% python3 -q
>>> import numpy as np
>>> np.set_printoptions(precision=2, suppress=True, linewidth=100, floatmode="fixed")
>>> E = np.array([[2, 2], [2, 2]])
>>> # symmetric
>>> out = np.array([[2, 1, -1], [-2, 2, 0]])
>>> Z = np.kron(out, E)
>>> Z
array([[ 4,  4,  2,  2, -2, -2],
       [ 4,  4,  2,  2, -2, -2],
       [-4, -4,  4,  4,  0,  0],
       [-4, -4,  4,  4,  0,  0]])
>>> round(float(np.linalg.norm(E, 2) / np.linalg.norm(E)), 2)
1.0
>>> np.argsort(-np.linalg.norm(E, axis=0).round(6), kind="stable")[:3]
array([0, 1])
>>> np.linalg.cond(E) > 100
np.True_
>>> np.linalg.matrix_rank(E, rtol=0.1)
np.int64(1)
>>> Uu, s, vt = np.linalg.svd(E)
>>> V = vt[:(s > 1e-8).sum()]
>>> rng = np.random.default_rng(97)
>>> x = E[1] + 2 * E[0] + rng.integers(2) * np.eye(2)[0]
>>> x
array([6.00, 6.00])
>>> np.diag(V.T @ V)
array([0.50, 0.50])
>>> np.linalg.matrix_rank(np.vstack([E, x]))
np.int64(1)
>>> np.kron(np.eye(2, dtype=int), E)
array([[2, 2, 0, 0],
       [2, 2, 0, 0],
       [0, 0, 2, 2],
       [0, 0, 2, 2]])
>>> np.einsum("ij,ji->", E, E)
np.int64(16)
>>> np.round(np.poly(E), 2) + 0
array([ 1.00, -4.00,  0.00])
>>> round(np.linalg.det(2 * E), 2), np.round(np.linalg.det(E), 2)
(np.float64(0.0), np.float64(0.0))
>>> np.round(np.linalg.eigvals(E), 2) + 0
array([4.00, 0.00])
>>> np.einsum("ii->", E)
np.int64(4)
>>> round(np.linalg.det(E.T), 2)
np.float64(0.0)
>>> J = np.load("out12.npy")
>>> J
array([[ 0.02,  2.56,  0.32],
       [-0.37,  1.96,  0.33],
       [-0.25,  2.10,  0.00],
       [-0.56,  2.34,  0.20],
       [-0.35,  1.86, -0.25],
       [ 0.15,  2.32, -0.11],
       [-0.14,  1.39,  0.04],
       [ 0.01,  2.10,  0.03],
       [ 0.26,  2.25,  0.01],
       [ 0.17,  1.88,  0.19],
       [ 0.45,  1.57,  0.19],
       [ 2.69,  1.73,  1.99],
       [ 3.01,  2.32,  2.13],
       [ 2.65,  2.17,  2.06],
       [ 2.79,  1.47,  2.27],
       [ 3.20,  1.99,  2.25],
       [ 3.18,  1.61,  1.78],
       [ 2.76,  2.06,  2.08],
       [ 3.27,  1.96,  2.12],
       [ 2.89,  2.44,  2.54],
       [ 2.58,  2.52,  2.27],
       [ 2.83,  1.96,  2.20]])
>>> x = np.array([2, 1, -2])
>>> target = J @ x
>>> np.linalg.solve(J.T @ J, J.T @ target)
array([ 2.00,  1.00, -2.00])
>>> np.linalg.lstsq(J, target)[0]
array([ 2.00,  1.00, -2.00])
>>> target = target + 0.3 * rng.normal(size=22)
>>> target
array([2.31, 0.43, 1.30, 0.44, 1.38, 2.69, 0.63, 2.36, 2.35, 2.16, 1.95, 2.97, 3.56, 3.44, 2.73,
       3.91, 4.37, 3.35, 4.27, 3.00, 3.31, 3.61])
>>> beta, *_ = np.linalg.lstsq(J, target)
>>> [round(float(np.linalg.norm(np.linalg.solve(J.T @ J + lam * np.eye(3), J.T @ target))), 2) for lam in (0, 1, 10, 100)]
[2.83, 1.61, 0.91, 0.61]
>>> cen = (J - J.mean(axis=0)) / J.std(axis=0)
>>> np.argwhere(np.abs(cen) > 2)
array([], shape=(0, 2), dtype=int64)
>>> cen.std(axis=0)
array([1.00, 1.00, 1.00])
>>> beta = np.linalg.lstsq(np.delete(cen, 2, axis=1), cen[:, 2])[0]
>>> beta
array([0.97, 0.08])
>>> np.abs(beta).argmax()
np.int64(0)
>>> np.round(1 - np.var(cen[:, 2] - np.delete(cen, 2, axis=1) @ beta), 2)
np.float64(0.95)
>>> out = np.array([[1, 3], [0, 0], [1, 3]])
>>> np.linalg.matrix_rank(np.vstack([J, out.T]))
np.int64(3)
>>> np.einsum("ij->j", J)
array([31.24, 44.56, 24.64])
>>> np.vstack([J, out.T]).shape
(24, 3)
>>> out = J / np.linalg.norm(J, axis=1, keepdims=True)
>>> C2 = out @ out.T
>>> (C2 - 2 * np.eye(22)).round(6).argmax(axis=1)
array([ 9,  3,  6,  1,  2,  8,  2,  5,  5,  0,  9, 15, 17, 17, 11, 11, 18, 12, 15, 13, 19, 11])
>>> np.linalg.norm(out, axis=1)
array([1.00, 1.00, 1.00, 1.00, 1.00, 1.00, 1.00, 1.00, 1.00, 1.00, 1.00, 1.00, 1.00, 1.00, 1.00,
       1.00, 1.00, 1.00, 1.00, 1.00, 1.00, 1.00])
>>> C2[20]
array([0.66, 0.55, 0.52, 0.48, 0.40, 0.60, 0.54, 0.60, 0.66, 0.69, 0.79, 0.99, 0.99, 1.00, 0.97,
       0.98, 0.96, 0.99, 0.98, 1.00, 1.00, 0.99])
